% python3 -q
>>> import numpy as np
>>> import numpy.linalg as la
>>> np.set_printoptions(precision=2, suppress=True, linewidth=200)
>>> J = np.load("test8.npy")
>>> J
array([[ 1.  ,  0.  ,  0.  ,  0.  ,  0.  ,  0.  ,  0.  ,  0.  ,  0.  ],
       [ 0.  ,  1.  ,  0.  ,  0.  ,  0.  ,  0.  ,  0.  ,  0.  ,  0.  ],
       [ 0.  ,  0.  ,  0.81,  0.59,  0.  ,  0.  ,  0.  ,  0.  ,  0.  ],
       [ 0.  ,  0.  , -0.59,  0.81,  0.  ,  0.  ,  0.  ,  0.  ,  0.  ],
       [ 0.  ,  0.  ,  0.  ,  0.  ,  1.  ,  0.  ,  0.  ,  0.  ,  0.  ],
       [ 0.  ,  0.  ,  0.  ,  0.  ,  0.  ,  1.  ,  0.  ,  0.  ,  0.  ],
       [ 0.  ,  0.  ,  0.  ,  0.  ,  0.  ,  0.  ,  1.  ,  0.  ,  0.  ],
       [ 0.  ,  0.  ,  0.  ,  0.  ,  0.  ,  0.  ,  0.  ,  1.  ,  0.  ],
       [ 0.  ,  0.  ,  0.  ,  0.  ,  0.  ,  0.  ,  0.  ,  0.  ,  1.  ]])
>>> x = np.array([2, -1, 2, -2, 1, 2, -1, 1, 2])
>>> np.sort(np.abs(np.degrees(np.angle(la.eigvals(J)))))
array([ 0.,  0.,  0.,  0.,  0.,  0.,  0., 36., 36.])
>>> 9 - la.matrix_rank(J - np.eye(9), tol=1e-8)
np.int64(7)
>>> J @ J
array([[ 1.  ,  0.  ,  0.  ,  0.  ,  0.  ,  0.  ,  0.  ,  0.  ,  0.  ],
       [ 0.  ,  1.  ,  0.  ,  0.  ,  0.  ,  0.  ,  0.  ,  0.  ,  0.  ],
       [ 0.  ,  0.  ,  0.31,  0.95,  0.  ,  0.  ,  0.  ,  0.  ,  0.  ],
       [ 0.  ,  0.  , -0.95,  0.31,  0.  ,  0.  ,  0.  ,  0.  ,  0.  ],
       [ 0.  ,  0.  ,  0.  ,  0.  ,  1.  ,  0.  ,  0.  ,  0.  ,  0.  ],
       [ 0.  ,  0.  ,  0.  ,  0.  ,  0.  ,  1.  ,  0.  ,  0.  ,  0.  ],
       [ 0.  ,  0.  ,  0.  ,  0.  ,  0.  ,  0.  ,  1.  ,  0.  ,  0.  ],
       [ 0.  ,  0.  ,  0.  ,  0.  ,  0.  ,  0.  ,  0.  ,  1.  ,  0.  ],
       [ 0.  ,  0.  ,  0.  ,  0.  ,  0.  ,  0.  ,  0.  ,  0.  ,  1.  ]])
>>> (J != 0).astype(int)
array([[1, 0, 0, 0, 0, 0, 0, 0, 0],
       [0, 1, 0, 0, 0, 0, 0, 0, 0],
       [0, 0, 1, 1, 0, 0, 0, 0, 0],
       [0, 0, 1, 1, 0, 0, 0, 0, 0],
       [0, 0, 0, 0, 1, 0, 0, 0, 0],
       [0, 0, 0, 0, 0, 1, 0, 0, 0],
       [0, 0, 0, 0, 0, 0, 1, 0, 0],
       [0, 0, 0, 0, 0, 0, 0, 1, 0],
       [0, 0, 0, 0, 0, 0, 0, 0, 1]])
>>> np.round(la.det(J), 2)
np.float64(1.0)
>>> r0 = np.array([-8, -8])
>>> np.correlate(J[0], J[3], "full")
array([ 0.  ,  0.  ,  0.  ,  0.  ,  0.  ,  0.81, -0.59,  0.  ,  0.  ,  0.  ,  0.  ,  0.  ,  0.  ,  0.  ,  0.  ,  0.  ,  0.  ])
>>> np.cross(J[0, :3], J[3, :3])
array([-0.  ,  0.59,  0.  ])
>>> np.polyval(r0, J[0])
array([-16.,  -8.,  -8.,  -8.,  -8.,  -8.,  -8.,  -8.,  -8.])
>>> E = np.loadtxt("mat.csv", delimiter=",")
>>> E
array([[  1.68,   6.57, -11.63,   6.17,   7.85,  -9.72,  -6.33],
       [  1.84,   3.87, -13.87,   8.9 ,   5.21, -12.54,  -8.03],
       [ -0.53,   7.69, -11.47,  -0.99,   8.16, -12.28,  -3.41],
       [  5.02,  11.08, -12.22,   4.29,  10.  ,  -3.85,  -5.01],
       [  5.97,   3.01,  -7.13,   3.62,   6.17, -11.39,  -9.34],
       [ -0.46,   3.58, -12.95,   9.37,   5.89, -13.41,  -7.52],
       [  5.02,  10.14,  -3.73,  -5.3 ,  11.86,  -5.81,  -4.04],
       [ -4.71,   7.56, -11.66,  -3.09,   8.45, -15.25,  -1.45],
       [  5.57,  10.63,  -9.04,  -1.33,  10.24,  -5.29,  -4.43],
       [  1.62,   6.2 ,  -7.61,   1.08,   8.72, -10.8 ,  -5.69],
       [  3.43,   6.94,  -7.53,  -1.92,   8.56, -10.31,  -5.34],
       [  5.55,   8.11,  -8.7 ,  -0.44,   8.69,  -7.79,  -5.81],
       [  2.35,   8.91,  -2.97,  -3.66,  12.03,  -7.52,  -4.06]])
>>> round(np.trace(la.pinv(E) @ E), 2)
np.float64(5.0)
>>> np.unique(E.round(6), axis=0).shape
(13, 7)
>>> la.lstsq(E[:-1].T, E[-1])[2]
np.int32(5)
>>> np.abs(np.diag(la.qr(E)[1])) > 1e-9
array([ True,  True,  True,  True,  True, False, False])
>>> np.allclose(E[:-1].T @ la.lstsq(E[:-1].T, E[-1])[0], E[-1])
True
